>>> import numpy as np
>>> np.set_printoptions(precision=2, suppress=True, linewidth=200)
>>> def rnd(a):
...     return np.round(a, 2) + 0
... 
>>> mat = np.load("x.npy")
>>> mat
array([[-20.15,  -8.3 , -17.12],
       [-10.96,  -4.26,  -9.93],
       [  1.61,  -0.64,   1.11],
       [ 15.55,   8.02,  13.34],
       [ -1.58,  -4.94,   0.43],
       [  9.25,   0.91,   6.27],
       [-13.41,  -7.37, -11.42],
       [ -6.53,  -6.8 ,  -4.42],
       [  2.93,  -0.68,   4.23],
       [  6.95,   0.47,   6.23],
       [-13.81,  -1.05, -12.42]])
>>> idx = mat[:, 1] > np.median(mat[:, 1])
>>> f = mat[idx].mean(axis=0) - mat[~idx].mean(axis=0)
>>> rnd(f)
array([18.33,  7.07, 15.38])
>>> idx.astype(int)
array([0, 0, 1, 1, 0, 1, 0, 0, 1, 1, 0])
>>> np.argsort(-np.abs(f).round(6), kind="stable")
array([0, 2, 1])
>>> rnd((((mat - mat.mean(axis=0)) @ f > 0) == idx).mean())
np.float64(0.91)
>>> Ac = mat - mat.mean(axis=0)
>>> V = np.linalg.svd(Ac)[2][:1]
>>> Y = Ac - Ac @ V.T @ V
>>> np.linalg.norm(Y, axis=1).round(6).argmax()
np.int64(10)
>>> rnd(np.linalg.norm(Y) / np.linalg.norm(Ac))
np.float64(0.17)
>>> rnd(np.diag(V.T @ V))
array([0.54, 0.07, 0.39])
>>> x = np.array([-3, 1, -2])
>>> target = mat @ x
>>> beta, lr = np.zeros(3), 1 / np.linalg.norm(mat, 2) ** 2
>>> for i in range(8):
...     beta -= lr * mat.T @ (mat @ beta - target)
...     if i % 2 == 0: print(i, round(np.linalg.norm(mat @ beta - target), 2))
... 
0 16.69
2 15.61
4 14.61
6 13.67
>>> rnd(np.linalg.cond(mat))
np.float64(23.63)
